>>> import numpy as np
>>> np.set_printoptions(precision=2, suppress=True, linewidth=140)
>>> rnd = lambda a: np.round(a, 2) + 0
>>> rng = np.random.default_rng(769)
>>> J = np.array([[-3, 0, -2, 2, -1], [1, -3, -1, 0, -2], [-1, -2, 0, 1, 0]]) * (rng.random((3, 5)) < 0.3)
>>> print(J)
[[ 0  0  0  2  0]
 [ 0  0 -1  0  0]
 [ 0 -2  0  0  0]]
>>> print(rnd(np.linalg.svd(J, compute_uv=False)))
[2. 2. 1.]
>>> print(rnd(np.linalg.pinv(J)))
[[ 0.   0.   0. ]
 [ 0.   0.  -0.5]
 [ 0.  -1.   0. ]
 [ 0.5  0.   0. ]
 [ 0.   0.   0. ]]
>>> W = np.array([[5, 9, 8], [4, 1, 8], [4, 1, 7], [0, 2, 9], [8, 3, 7]])
>>> coef = np.array([-2, 1, -2])
>>> hid = np.maximum(J @ W + coef, 0)
>>> print(np.linalg.matrix_rank(hid))
1
>>> print(hid)
[[ 0  5 16]
 [ 0  0  0]
 [ 0  0  0]]
>>> print(rnd((hid > 0).mean(axis=0)))
[0.   0.33 0.33]
>>> C = np.array([[2, 1, -4], [-4, -3, 5], [-1, 3, -5]])
>>> print(W @ C)
[[-34   2 -15]
 [ -4  25 -51]
 [ -3  22 -46]
 [-17  21 -35]
 [ -3  20 -52]]
>>> print((hid @ C).round(6).argmax(axis=1))
[1 0 0]
>>> left, sv, VT = np.linalg.svd(J, full_matrices=False)
>>> print(sv / sv[0])
[1.  1.  0.5]
>>> print(left.shape, sv.shape, VT.shape)
(3, 3) (3,) (3, 5)
>>> print(sv)
[2. 2. 1.]
>>> print(np.allclose(left * sv @ VT, J))
True
>>> print(left.T @ left)
[[1. 0. 0.]
 [0. 1. 0.]
 [0. 0. 1.]]
>>> print(rnd(np.cumsum(sv ** 2) / np.sum(sv ** 2)))
[0.44 0.89 1.  ]
>>> M2 = J / np.sqrt((J ** 2).mean(axis=1, keepdims=True))
>>> print(np.linalg.matrix_rank(J - J.mean(axis=1, keepdims=True)))
3
>>> print(rnd(np.linalg.norm(M2, axis=1)))
[2.24 2.24 2.24]
>>> M2 = J / np.linalg.norm(J, axis=1, keepdims=True)
>>> G = M2 @ M2.T
>>> print(G)
[[1. 0. 0.]
 [0. 1. 0.]
 [0. 0. 1.]]
>>> print((np.abs(G) > 0.9).astype(int))
[[1 0 0]
 [0 1 0]
 [0 0 1]]
>>> print(rnd(np.linalg.norm(M2, axis=1)))
[1. 1. 1.]
>>> print(np.argwhere(np.triu(np.abs(G) > 0.95, 1)))
[]
>>> mat = np.array([[9.5, 11.72, -7.51, 9.04],
...     [4.17, 5.8, -1.12, -3.07],
...     [-2.17, 4.11, -0.03, -8.81],
...     [3.13, 6.66, -2.62, -2.88],
...     [-1.69, 1.76, -3.43, -10.31],
...     [-1.06, 2.9, -0.33, -10.47],
...     [3.7, 6.14, -1.24, -3.41],
...     [2.63, 7.2, -1.87, -3.7],
...     [-0.58, 4.81, -1.48, -10.61],
...     [-1.91, 4.05, -2.1, -9.63],
...     [4.82, 6.39, -1.48, -2.72],
...     [4.82, 5.36, -1.98, -2.9],
...     [11.01, 12.58, -8.62, 7.52]])
>>> Ac = mat - mat.mean(axis=0)
>>> vecs = np.linalg.svd(Ac)[2][:2]
>>> M2 = Ac - Ac @ vecs.T @ vecs
>>> print(np.linalg.norm(M2, axis=1).round(6).argmax())
4
>>> print(rnd((Ac @ vecs.T).std(axis=0)))
[8.11 1.48]
>>> Ac = mat - mat.mean(axis=0)
>>> left, sv, VT = np.linalg.svd(Ac, full_matrices=False)
>>> print(np.searchsorted(np.cumsum(sv ** 2) / (sv ** 2).sum(), 0.9) + 1)
1
>>> blk = np.stack([mat, -3 * mat, mat[::-1]])
>>> print(blk.shape)
(3, 13, 4)
>>> print(np.linalg.matrix_rank(blk.reshape(3, -1)))
2
>>> print(np.linalg.matrix_rank(blk))
[4 4 4]
>>> E = np.loadtxt("x.csv", delimiter=",")
>>> print(E)
[[ 5. -1. -5.  1.  1.]
 [-1. -3. -1.  0.  1.]
 [ 0. -4.  2.  1.  0.]
 [ 0.  0.  0.  9.  0.]
 [ 0.  0.  0.  9. -9.]]
>>> print(np.einsum("ii->", E))
4.0
>>> print(rnd(np.linalg.det(2 * E)), rnd(np.linalg.det(E)))
186624.0 5832.0
>>> print(rnd(np.linalg.eigvals(E)))
[-4.12+0.j    4.06+0.99j  4.06-0.99j -9.  +0.j    9.  +0.j  ]
>>> print(rnd(np.poly(E)))
[    1.    -4.   -97.   396.  1296. -5832.]
>>> print(rnd(np.linalg.eigvals(E).sum().real))
4.0
>>> print(np.kron(np.eye(2, dtype=int), E))
[[ 5. -1. -5.  1.  1.  0. -0. -0.  0.  0.]
 [-1. -3. -1.  0.  1. -0. -0. -0.  0.  0.]
 [ 0. -4.  2.  1.  0.  0. -0.  0.  0.  0.]
 [ 0.  0.  0.  9.  0.  0.  0.  0.  0.  0.]
 [ 0.  0.  0.  9. -9.  0.  0.  0.  0. -0.]
 [ 0. -0. -0.  0.  0.  5. -1. -5.  1.  1.]
 [-0. -0. -0.  0.  0. -1. -3. -1.  0.  1.]
 [ 0. -0.  0.  0.  0.  0. -4.  2.  1.  0.]
 [ 0.  0.  0.  0.  0.  0.  0.  0.  9.  0.]
 [ 0.  0.  0.  0. -0.  0.  0.  0.  9. -9.]]
